$ python3 -q
>>> import numpy as np
>>> np.set_printoptions(precision=2, suppress=True, linewidth=140, legacy="1.25")
>>> feats = np.loadtxt("layer6.csv", delimiter=",")
>>> print(feats)
[[-0.45 -0.79 -0.43]
 [ 0.   -0.48  0.88]
 [-0.89  0.39  0.21]]
>>> rng = np.random.default_rng(27058)
>>> lab = rng.permutation(3)
>>> out = feats[:, lab] * rng.choice([-1, 1], 3)
>>> print(out)
[[-0.79 -0.45  0.43]
 [-0.48  0.   -0.88]
 [ 0.39 -0.89 -0.21]]
>>> U, _, VT = np.linalg.svd(feats.T @ out)
>>> print(np.round(U @ VT, 2) + 0)
[[ 0.  1.  0.]
 [ 1.  0.  0.]
 [ 0.  0. -1.]]
>>> C2 = feats.T @ feats
>>> print((feats @ feats.T).shape)
(3, 3)
>>> print(np.round(np.trace(C2), 2), round(float((feats ** 2).sum()), 2))
3.0 3.0
>>> print(np.diag(C2))
[1. 1. 1.]
>>> A = np.loadtxt("block19.csv", delimiter=",")
>>> print(A)
[[3. 4. 0.]
 [0. 2. 0.]
 [0. 0. 9.]
 [0. 2. 4.]
 [0. 2. 6.]
 [0. 0. 5.]
 [0. 4. 5.]
 [1. 2. 0.]
 [0. 0. 5.]
 [0. 0. 0.]
 [0. 0. 3.]
 [0. 2. 4.]
 [0. 0. 3.]
 [5. 8. 0.]
 [6. 6. 0.]
 [0. 2. 2.]
 [0. 2. 2.]
 [4. 8. 1.]
 [7. 8. 0.]
 [5. 4. 0.]
 [5. 4. 0.]
 [0. 0. 9.]
 [1. 6. 4.]
 [4. 6. 0.]
 [6. 8. 0.]
 [2. 6. 2.]]
>>> out = np.array([[-1, -2, 1], [0, 2, -1], [2, -1, -2]])
>>> print(np.einsum("ik,kj->ij", A, out))
[[ -3.   2.  -1.]
 [  0.   4.  -2.]
 [ 18.  -9. -18.]
 [  8.   0. -10.]
 [ 12.  -2. -14.]
 [ 10.  -5. -10.]
 [ 10.   3. -14.]
 [ -1.   2.  -1.]
 [ 10.  -5. -10.]
 [  0.   0.   0.]
 [  6.  -3.  -6.]
 [  8.   0. -10.]
 [  6.  -3.  -6.]
 [ -5.   6.  -3.]
 [ -6.   0.   0.]
 [  4.   2.  -6.]
 [  4.   2.  -6.]
 [ -2.   7.  -6.]
 [ -7.   2.  -1.]
 [ -5.  -2.   1.]
 [ -5.  -2.   1.]
 [ 18.  -9. -18.]
 [  7.   6. -13.]
 [ -4.   4.  -2.]
 [ -6.   4.  -2.]
 [  2.   6.  -8.]]
>>> print(A @ out)
[[ -3.   2.  -1.]
 [  0.   4.  -2.]
 [ 18.  -9. -18.]
 [  8.   0. -10.]
 [ 12.  -2. -14.]
 [ 10.  -5. -10.]
 [ 10.   3. -14.]
 [ -1.   2.  -1.]
 [ 10.  -5. -10.]
 [  0.   0.   0.]
 [  6.  -3.  -6.]
 [  8.   0. -10.]
 [  6.  -3.  -6.]
 [ -5.   6.  -3.]
 [ -6.   0.   0.]
 [  4.   2.  -6.]
 [  4.   2.  -6.]
 [ -2.   7.  -6.]
 [ -7.   2.  -1.]
 [ -5.  -2.   1.]
 [ -5.  -2.   1.]
 [ 18.  -9. -18.]
 [  7.   6. -13.]
 [ -4.   4.  -2.]
 [ -6.   4.  -2.]
 [  2.   6.  -8.]]
>>> print(np.linalg.matrix_rank(A @ out))
3
>>> print(np.einsum("ij,ij->i", A, A))
[ 25.   4.  81.  20.  40.  25.  41.   5.  25.   0.   9.  20.   9.  89.  72.   8.   8.  81. 113.  41.  41.  81.  53.  52. 100.  44.]
>>> print(np.einsum("ij->j", A))
[49. 86. 64.]
>>> print(out.T @ A.T)
[[ -3.   0.  18.   8.  12.  10.  10.  -1.  10.   0.   6.   8.   6.  -5.  -6.   4.   4.  -2.  -7.  -5.  -5.  18.   7.  -4.  -6.   2.]
 [  2.   4.  -9.   0.  -2.  -5.   3.   2.  -5.   0.  -3.   0.  -3.   6.   0.   2.   2.   7.   2.  -2.  -2.  -9.   6.   4.   4.   6.]
 [ -1.  -2. -18. -10. -14. -10. -14.  -1. -10.   0.  -6. -10.  -6.  -3.   0.  -6.  -6.  -6.  -1.   1.   1. -18. -13.  -2.  -2.  -8.]]
>>> print(np.vstack([A, out.T]).shape)
(29, 3)
>>> out = np.c_[A[:, :2] @ np.array([[1, 1], [1, 0]]), np.array([-1, 1, -1, 2, -2, 2, -1, 1, 1, 1, 1, 2, 2, 1, 2, 0, -2, 0, 2, -1, 1, 0, 2, 2, 0, 0])]
>>> print(out)
[[ 7.  3. -1.]
 [ 2.  0.  1.]
 [ 0.  0. -1.]
 [ 2.  0.  2.]
 [ 2.  0. -2.]
 [ 0.  0.  2.]
 [ 4.  0. -1.]
 [ 3.  1.  1.]
 [ 0.  0.  1.]
 [ 0.  0.  1.]
 [ 0.  0.  1.]
 [ 2.  0.  2.]
 [ 0.  0.  2.]
 [13.  5.  1.]
 [12.  6.  2.]
 [ 2.  0.  0.]
 [ 2.  0. -2.]
 [12.  4.  0.]
 [15.  7.  2.]
 [ 9.  5. -1.]
 [ 9.  5.  1.]
 [ 0.  0.  0.]
 [ 7.  1.  2.]
 [10.  4.  2.]
 [14.  6.  0.]
 [ 8.  2.  0.]]
>>> print(np.linalg.matrix_rank(out))
3
>>> print(np.round(np.linalg.norm(out - A @ np.linalg.lstsq(A, out)[0], axis=0), 2) + 0)
[0.   0.   6.63]
>>> print(np.linalg.matrix_rank(np.c_[A, out]))
4
>>> Xc = out - out.mean(axis=0)
>>> U, sv, VT = np.linalg.svd(Xc, full_matrices=False)
>>> print(sv ** 2 / (sv ** 2).sum())
[0.94 0.05 0.01]
>>> print(np.linalg.matrix_rank(Xc))
3
>>> print(np.round((sv ** 2).sum() ** 2 / (sv ** 4).sum(), 2))
1.14
>>> arr = np.loadtxt("sample12.csv", delimiter=",")
>>> print(arr)
[[ 0.06 -0.49 -0.21]
 [-1.19 -0.27  0.17]
 [ 0.43  0.27  0.02]
 [ 1.5  -1.5  -1.2 ]
 [-0.76  0.79  0.56]
 [ 1.45 -1.41 -1.12]
 [ 0.37 -1.62 -0.89]
 [ 2.46 -3.63 -2.59]
 [ 0.12 -0.95 -0.53]
 [ 0.09 -0.35 -0.15]
 [ 0.31  0.63  0.3 ]
 [ 0.33 -1.14 -0.85]
 [ 1.03 -0.07 -0.33]
 [ 1.04  1.78  0.54]]
>>> Xc = arr - arr.mean(axis=0)
>>> U, sv, VT = np.linalg.svd(Xc, full_matrices=False)
>>> print(round((sv ** 2).sum() ** 2 / (sv ** 4).sum(), 2))
1.36
>>> print(np.round(sv ** 2 / (sv ** 2).sum(), 2) + 0)
[0.84 0.16 0.  ]
>>> print(np.round(Xc.mean(axis=0), 2) + 0)
[0. 0. 0.]
>>> print((np.sign(U[:, 0]) == np.sign(U[0, 0])).astype(int))
[1 1 1 0 1 0 0 0 0 1 1 0 1 1]
>>> print(sv)
[6.02 2.6  0.2 ]
>>> print(np.linalg.matrix_rank(Xc))
3
>>> print(np.abs(U[:, 0]).argmax())
7
>>> print(np.round(np.linalg.norm(arr, 2) / np.linalg.norm(arr), 2))
0.93
>>> print(np.linalg.cond(arr) > 100)
False
>>> print(np.argsort(-np.linalg.norm(arr, axis=0).round(6), kind="stable")[:3])
[1 0 2]
>>> print([round(float(x), 2) for x in np.linalg.svd(arr, compute_uv=False)[:3]])
[6.85, 2.67, 0.2]
>>> print(round(np.log10(np.linalg.cond(arr))))
2
>>> J = np.load("test2.npy")
>>> print(J)
[[-2.03 -0.96  0.02 -0.02]
 [-2.02 -1.02  0.09 -0.03]
 [-1.91 -1.09 -0.07  0.02]
 [-1.91 -0.97  0.06  0.05]
 [-2.04 -0.92  0.08  0.04]
 [-1.96 -1.05 -0.02 -0.06]
 [-1.9  -1.02  0.06 -0.07]
 [-0.99  1.95  0.99  1.02]
 [-1.08  2.08  1.06  0.88]
 [-1.    2.03  0.98  1.05]
 [-0.97  1.92  0.94  1.07]
 [-1.06  2.02  1.    1.05]
 [-1.    1.88  1.12  1.04]
 [-1.12  2.    0.98  1.03]]
>>> q, evecs = np.linalg.qr(J[:, :2])[0], np.linalg.qr(J[:, 2:])[0]
>>> sv = np.linalg.svd(q.T @ evecs, compute_uv=False)
>>> print(round(float(np.linalg.norm(q @ q.T - evecs @ evecs.T, 2)), 2))
0.94
>>> U, sv, VT = np.linalg.svd(J)
>>> print(sv)
[7.03 5.85 0.23 0.19]
>>> print(np.argmax(sv[:-1] / (sv[1:] + 1e-6)) + 1)
2
>>> out = U[:, :2] @ np.diag(sv[:2]) @ VT[:2]
>>> print(round(float(np.linalg.norm(J - out, 2)), 2), np.round(sv[2], 2))
0.23 0.23
>>> print(out.round(2) + 0)
[[-2.02 -0.98  0.05  0.01]
 [-2.03 -1.01  0.04  0.  ]
 [-1.91 -1.08 -0.01 -0.05]
 [-1.92 -0.95  0.04  0.  ]
 [-2.04 -0.92  0.08  0.04]
 [-1.95 -1.07  0.   -0.04]
 [-1.9  -1.02  0.01 -0.03]
 [-0.99  1.96  0.99  1.  ]
 [-1.05  2.03  1.03  1.04]
 [-1.    2.02  1.02  1.03]
 [-0.98  1.94  0.98  0.99]
 [-1.06  2.01  1.03  1.04]
 [-1.03  1.94  1.    1.  ]
 [-1.11  1.98  1.03  1.03]]
>>> print(round(float(np.linalg.norm(J - out) / np.linalg.norm(J)), 2))
0.03
>>> data = np.loadtxt("dump.csv", delimiter=",")
>>> print(data)
[[ 3.    3.01  0.99 -0.95  2.14]
 [ 8.94  8.96  7.01 -1.14  7.97]
 [ 3.03  2.96  3.2   0.13  3.05]]
>>> print(round(float(np.linalg.norm(data, 2) / np.linalg.norm(data)), 2))
1.0
>>> print(np.linalg.cond(data) > 100)
True
>>> print(np.argsort(-np.linalg.norm(data, axis=0).round(6), kind="stable")[:3])
[0 1 4]
>>> W0 = np.load("run7.npy")
>>> print(W0)
[[-0.17 -0.87 -0.17]
 [-0.88 -0.79  0.77]
 [ 0.72 -1.   -0.94]
 [-0.95  0.96  0.98]
 [-0.31  0.91  0.59]
 [ 0.97  0.94 -0.91]
 [-0.77  0.26  0.77]
 [ 0.92 -0.72 -0.94]
 [-0.15  0.99  0.69]
 [-0.74  1.    0.94]
 [-0.23  0.99  0.69]
 [-0.91  0.45  0.91]
 [ 0.73  1.    0.  ]
 [ 0.72 -0.99 -0.91]
 [ 0.4   0.21 -0.33]
 [-0.94  0.7   0.95]
 [-0.4  -0.21  0.33]]
>>> D = np.linalg.norm(W0[:, None] - W0[None], axis=-1)
>>> print(np.linalg.norm(W0 - W0.mean(axis=0), axis=1))
[1.16 1.39 1.87 1.36 0.81 1.71 0.87 1.81 0.91 1.24 0.91 1.09 1.17 1.85 0.74 1.21 0.53]
>>> print(np.linalg.norm(W0, axis=1))
[0.9  1.41 1.55 1.67 1.13 1.63 1.12 1.5  1.22 1.56 1.23 1.36 1.24 1.53 0.56 1.51 0.56]
>>> print(D.mean(axis=1).argmax())
2
>>> print(D[10].round(6).argsort(kind="stable")[:4])
[10  8  4  9]
>>> print(D[10])
[2.05 1.9  2.74 0.78 0.15 2.   0.91 2.63 0.08 0.57 0.   0.9  1.18 2.72 1.43 0.81 1.26]
>>> print(np.flatnonzero(D[10] < D.mean() / 2))
[ 3  4  8  9 10]
>>> lab = W0[:, 2] > np.median(W0[:, 2])
>>> f = W0[lab].mean(axis=0) - W0[~lab].mean(axis=0)
>>> print(np.argsort(-np.abs(f).round(6), kind="stable"))
[2 0 1]
>>> print(lab.astype(int))
[0 1 0 1 0 0 1 0 1 1 1 1 0 0 0 1 0]
>>> print(round((((W0 - W0.mean(axis=0)) @ f > 0) == lab).mean(), 2))
0.88
>>> Xc = (W0 - W0.mean(axis=0)) / W0.std(axis=0)
>>> print(np.argwhere(np.abs(Xc) > 2))
[]
>>> beta = np.linalg.lstsq(np.delete(Xc, 2, axis=1), Xc[:, 2])[0]
>>> print(round(float(1 - np.var(Xc[:, 2] - np.delete(Xc, 2, axis=1) @ beta)), 2))
0.95
>>> print(beta)
[-0.84  0.32]
>>> print(np.abs(beta).argmax())
0
>>> lab = rng.permutation(3)
>>> out = W0[:, lab] * rng.choice([-1, 1], 3)
>>> print(out)
[[ 0.87 -0.17  0.17]
 [ 0.79  0.77  0.88]
 [ 1.   -0.94 -0.72]
 [-0.96  0.98  0.95]
 [-0.91  0.59  0.31]
 [-0.94 -0.91 -0.97]
 [-0.26  0.77  0.77]
 [ 0.72 -0.94 -0.92]
 [-0.99  0.69  0.15]
 [-1.    0.94  0.74]
 [-0.99  0.69  0.23]
 [-0.45  0.91  0.91]
 [-1.    0.   -0.73]
 [ 0.99 -0.91 -0.72]
 [-0.21 -0.33 -0.4 ]
 [-0.7   0.95  0.94]
 [ 0.21  0.33  0.4 ]]
>>> U, _, VT = np.linalg.svd(W0.T @ out)
>>> print(np.round(U @ VT, 2) + 0)
[[ 0.  0. -1.]
 [-1.  0.  0.]
 [ 0.  1.  0.]]
>>> mat = np.load("arr.npy")
>>> print(mat)
[[-0.2  1.9  1.5  0.9]
 [-0.6  1.2  0.1  1.5]
 [ 0.   1.2  1.1  1. ]
 [-0.9  1.1  1.9 -0.9]
 [-1.2  1.4 -0.7  0.3]
 [ 0.7  2.2 -0.9  1.4]
 [-0.5  0.  -0.4  1. ]
 [-1.2 -0.9 -0.6 -0.4]
 [ 0.6 -1.3 -0.9 -0.3]
 [-0.4 -0.1 -1.2  0. ]
 [-0.2 -0.9 -0.8  2.9]
 [-0.8 -1.6 -1.9 -2.3]
 [-0.5 -1.2  0.7  1.4]
 [ 0.5 -2.2  0.2 -0.6]
 [ 0.4 -1.3 -0.7 -0.2]
 [ 1.   0.3 -0.3  0.2]
 [-1.1  0.3  0.4  0.9]
 [-1.3 -1.9  0.3 -1. ]
 [ 3.  -0.3  3.  -1.5]
 [ 0.7 -0.4 -0.2  1. ]
 [-1.  -1.  -0.5 -0.6]
 [-1.1 -0.4 -0.9 -0.2]
 [-0.7  0.7  0.5  1.1]
 [ 0.5 -1.   0.7  1. ]
 [-0.5 -0.1 -0.7  0. ]
 [-0.2  0.5 -0.2 -0.9]
 [-0.2  1.7 -0.1  0. ]
 [ 0.6 -0.6  1.  -0.9]]
>>> D = np.linalg.norm(mat[:, None] - mat[None], axis=-1)
>>> print(D[:5, :5])
[[0.   1.72 0.84 2.13 2.54]
 [1.72 0.   1.27 3.02 1.57]
 [0.84 1.27 0.   2.25 2.28]
 [2.13 3.02 2.25 0.   2.89]
 [2.54 1.57 2.28 2.89 0.  ]]
>>> print(np.linalg.norm(mat - mat.mean(axis=0), axis=1))
[2.59 1.91 1.89 2.58 1.96 2.89 0.99 1.56 1.76 1.25 2.96 3.53 1.82 2.34 1.55 1.27 1.31 2.45 4.67 1.25 1.54 1.39 1.42 1.55 0.81 1.25 1.81
 1.72]
>>> print(np.flatnonzero(D[4] < D.mean() / 2))
[ 4 26]
>>> print(D.mean(axis=1).argmax())
18
>>> print(np.unravel_index(D.round(6).argmax(), D.shape))
(10, 18)
>>> E = np.array([[10, 6, -4, 4, 2],
...     [5, 1, -9, -1, -3],
...     [7, 3, -7, 1, -1],
...     [9, 5, -5, 3, 1]])
>>> U, sv, VT = np.linalg.svd(E)
>>> print(np.argmax(sv[:-1] / (sv[1:] + 1e-6)) + 1)
2
>>> out = U[:, :2] @ np.diag(sv[:2]) @ VT[:2]
>>> print(out)
[[10.  6. -4.  4.  2.]
 [ 5.  1. -9. -1. -3.]
 [ 7.  3. -7.  1. -1.]
 [ 9.  5. -5.  3.  1.]]
>>> print(np.linalg.matrix_rank(E, rtol=0.05))
2
>>> U, sv, VT = np.linalg.svd(E)
>>> evecs = VT[:(sv > 1e-8).sum()]
>>> vec = E[0] + -2 * E[2] + rng.integers(2) * np.eye(5)[1]
>>> print(vec)
[-4.  0. 10.  2.  4.]
>>> print(np.allclose(evecs.T @ evecs @ vec, vec))
True
>>> print(evecs.T @ evecs)
[[ 0.58  0.34 -0.25  0.22  0.1 ]
 [ 0.34  0.25  0.03  0.21  0.16]
 [-0.25  0.03  0.74  0.17  0.31]
 [ 0.22  0.21  0.17  0.2   0.19]
 [ 0.1   0.16  0.31  0.19  0.22]]
>>> print(np.linalg.matrix_rank(np.vstack([E, vec])))
2
>>> out = np.array([[-3, 2, -2], [1, 2, 1], [-3, 1, -4], [-4, 3, 5], [-3, -4, 3]])
>>> print(E @ out)
[[-34  32  28]
 [ 26  12  13]
 [  2  20  19]
 [-22  28  25]]
>>> print(np.einsum("ij->j", E))
[ 31  15 -25   7  -1]
